$ python -q
>>> import numpy as np
>>> from numpy import linalg as LA
>>> np.set_printoptions(precision=2, suppress=True, linewidth=140)
>>> F = np.load("layer6.npy")
>>> print(F)
[[-0.79 -0.35  0.45]
 [ 0.49 -0.92  0.98]
 [ 0.99  0.72 -0.83]
 [ 0.87 -0.16  0.23]
 [-1.   -0.6   0.73]
 [-0.96  0.81 -0.92]
 [-0.65 -0.02  0.02]
 [ 1.    0.87 -0.94]
 [-0.97  0.   -0.02]
 [-0.94 -0.1   0.12]
 [ 0.49 -0.18  0.24]
 [-0.18 -1.    1.  ]
 [-0.49  0.72 -0.84]
 [ 0.99  0.96 -0.99]
 [-1.   -0.02 -0.01]
 [-0.88 -0.89  0.96]
 [-0.87 -0.96  0.99]
 [ 0.77 -0.7   0.83]
 [ 0.    0.95 -0.99]
 [ 0.95 -0.12  0.18]
 [-0.99  0.31 -0.43]
 [-0.83  0.82 -0.92]
 [-0.85 -0.06  0.07]
 [ 0.72  0.58 -0.71]
 [ 0.99  0.87 -0.95]
 [-0.29  0.63 -0.77]
 [-0.77 -0.74  0.85]]
>>> Xc = F - F.mean(axis=0)
>>> U, sv, vt = LA.svd(Xc, full_matrices=False)
>>> (np.sign(U[:, 0]) == np.sign(U[0, 0])).astype(int)
array([1, 1, 0, 0, 1, 0, 1, 0, 1, 1, 1, 1, 0, 0, 1, 1, 1, 1, 0, 0, 0, 0, 1, 0, 0, 0, 1])
>>> np.round((sv ** 2).sum() ** 2 / (sv ** 4).sum(), 2)
np.float64(1.81)
>>> vt[0] * np.sign(vt[0, np.abs(vt[0]).argmax()])
array([-0.44, -0.61,  0.66])
>>> np.searchsorted(np.cumsum(sv ** 2) / (sv ** 2).sum(), 0.9) + 1
np.int64(2)
>>> print(np.abs(U[:, 0]).argmax())
13
>>> np.round(sv ** 2 / (sv ** 2).sum(), 2) + 0
array([0.66, 0.34, 0.  ])
>>> x = np.array([-1, -1, 1])
>>> target = F @ x
>>> LA.solve(F.T @ F, F.T @ target)
array([-1., -1.,  1.])
>>> try:
...     LA.solve(F, target)
... except LA.LinAlgError as e:
...     print(e)
... 
Last 2 dimensions of the array must be square
>>> rng = np.random.default_rng(983)
>>> target = target + 0.1 * rng.normal(size=27)
>>> target
array([ 1.6 ,  1.18, -2.53, -0.37,  2.33, -0.76,  0.58, -2.89,  1.06,  1.  , -0.2 ,  2.27, -1.04, -2.89,  1.04,  2.72,  2.9 ,  0.59, -2.07,
       -0.85,  0.09, -1.08,  1.07, -2.03, -2.86, -1.12,  2.25])
>>> coef, *_ = LA.lstsq(F, target)
>>> np.round(F.T @ (target - F @ coef), 2) + 0
array([0., 0., 0.])
>>> np.round(LA.norm(target - F @ coef), 2)
np.float64(0.56)
>>> LA.matrix_rank(F, rtol=0.1)
np.int64(2)
>>> round(np.log10(LA.cond(F)))
1
>>> np.argsort(-LA.norm(F, axis=0).round(6), kind="stable")[:3]
array([0, 2, 1])
>>> print([round(float(x), 2) for x in LA.svd(F, compute_uv=False)[:3]])
[5.33, 3.92, 0.17]
>>> blk = np.stack([F, -3 * F, F[::-1]])
>>> print(np.einsum("bij,cij->bc", blk, blk))
[[  43.84 -131.53   20.94]
 [-131.53  394.59  -62.83]
 [  20.94  -62.83   43.84]]
>>> LA.norm(blk, axis=(1, 2))
array([ 6.62, 19.86,  6.62])
>>> print(LA.matrix_rank(blk))
[3 3 3]
>>> Xc = F - F.mean(axis=0)
>>> vecs = LA.svd(Xc)[2][:2]
>>> other = Xc - Xc @ vecs.T @ vecs
>>> np.round(other.std(axis=0), 2) + 0
array([0.  , 0.02, 0.02])
>>> J = np.load("data.npy")
>>> print(J)
[[-9.15 -6.13  2.74 12.  ]
 [-6.25 -1.2  14.22 22.84]
 [ 0.32  0.93  4.28  5.05]
 [-2.51  0.22 12.95 19.43]]
>>> LA.matrix_rank(J, rtol=0.1)
np.int64(2)
>>> [round(float(x), 2) for x in LA.svd(J, compute_uv=False)[:3]]
[39.16, 9.98, 0.78]
>>> round(np.log10(LA.cond(J)))
3
>>> LA.cond(J) > 100
np.True_
>>> x = np.array([0, -3, 4, -8])
>>> target = J @ x
>>> coef, lr = np.zeros(4), 1 / LA.norm(J, 2) ** 2
>>> for i in range(5):
...     coef -= lr * J.T @ (J @ coef - target)
...     if i % 1 == 0: print(i, round(LA.norm(J @ coef - target), 2))
... 
0 4.59
1 4.37
2 4.18
3 4.0
4 3.83
>>> coef
array([ 1.12,  0.39, -2.16, -3.75])
>>> E = np.array([[-0.35, 0.03, -0.57, -0.18],
...     [-1.19, -0.01, -2.32, 0.02],
...     [1.03, -0.02, -3.36, -0.13],
...     [0.65, -0.04, -1.29, 0.14],
...     [0.17, -0.01, -1.0, -0.16],
...     [0.44, 0.0, 1.14, -0.07],
...     [-0.7, 0.0, 1.31, 0.01],
...     [0.57, -0.02, -1.94, -0.08],
...     [-0.08, 0.03, -0.87, -0.05],
...     [-0.84, 0.02, -2.59, 0.03],
...     [-0.4, -0.01, -1.48, 0.06]])
>>> round(LA.norm(E[10], 1), 2), round(LA.norm(E[10], np.inf), 2)
(np.float64(1.95), np.float64(1.48))
>>> round(float(LA.norm(E[10] - E[8])), 2)
0.7
>>> np.round(LA.norm(E, 2), 2)
np.float64(6.01)
>>> round(LA.norm(E, 1), 2), np.round(LA.norm(E, np.inf), 2)
(np.float64(17.87), np.float64(4.54))
>>> Xc = E - E.mean(axis=0)
>>> U, sv, vt = LA.svd(Xc, full_matrices=False)
>>> LA.matrix_rank(Xc)
np.int64(4)
>>> (np.sign(U[:, 0]) == np.sign(U[0, 0])).astype(int)
array([1, 0, 0, 0, 1, 1, 1, 0, 1, 0, 0])
>>> x = np.array([0, -1, -2, 0])
>>> target = E @ x
>>> np.round(LA.lstsq(E, target)[0], 2) + 0
array([ 0., -1., -2.,  0.])
>>> target
array([ 1.11,  4.65,  6.74,  2.62,  2.01, -2.28, -2.62,  3.9 ,  1.71,  5.16,  2.97])
>>> print(np.round(LA.solve(E.T @ E, E.T @ target), 2) + 0)
[ 0. -1. -2.  0.]
>>> target = target + 0.05 * rng.normal(size=11)
>>> target
array([ 1.19,  4.71,  6.77,  2.61,  2.07, -2.24, -2.55,  3.97,  1.66,  5.22,  3.06])
>>> coef, *_ = LA.lstsq(E, target)
>>> np.round(LA.norm(target - E @ coef), 2)
np.float64(0.12)
>>> [round(float(LA.norm(LA.solve(E.T @ E + lam * np.eye(4), E.T @ target))), 2) for lam in (0, 1, 10, 100)]
[3.51, 1.96, 1.58, 0.54]
>>> coef
array([-0.07, -2.84, -2.  , -0.43])
>>> np.round(E.T @ (target - E @ coef), 2) + 0
array([0., 0., 0., 0.])
>>> other = np.c_[E[:, :3] @ np.array([[3, 1, 0], [5, 0, 1], [0, 4, 1]]), np.array([1, 1, 3, 3, 1, 1, 1, 2, 3, 2, 3])]
>>> other
array([[ -0.9 ,  -2.63,  -0.54,   1.  ],
       [ -3.62, -10.47,  -2.33,   1.  ],
       [  2.99, -12.41,  -3.38,   3.  ],
       [  1.75,  -4.51,  -1.33,   3.  ],
       [  0.46,  -3.83,  -1.01,   1.  ],
       [  1.32,   5.  ,   1.14,   1.  ],
       [ -2.1 ,   4.54,   1.31,   1.  ],
       [  1.61,  -7.19,  -1.96,   2.  ],
       [ -0.09,  -3.56,  -0.84,   3.  ],
       [ -2.42, -11.2 ,  -2.57,   2.  ],
       [ -1.25,  -6.32,  -1.49,   3.  ]])
>>> LA.matrix_rank(other)
np.int64(4)
>>> LA.norm(LA.qr(E)[0].T @ other, axis=0) ** 2 / ((other ** 2).sum(axis=0) + 1e-12)
array([1.  , 1.  , 1.  , 0.57])
>>> np.round(LA.lstsq(E, other[:, 0])[0], 2) + 0
array([3., 5., 0., 0.])
>>> x = np.array([0, 2, 1, 3])
>>> E @ x
array([-1.05, -2.28, -3.79, -0.95, -1.5 ,  0.93,  1.34, -2.22, -0.96, -2.46, -1.32])
>>> E @ (2 * x)
array([-2.1 , -4.56, -7.58, -1.9 , -3.  ,  1.86,  2.68, -4.44, -1.92, -4.92, -2.64])
>>> (E @ x).argmax()
np.int64(6)
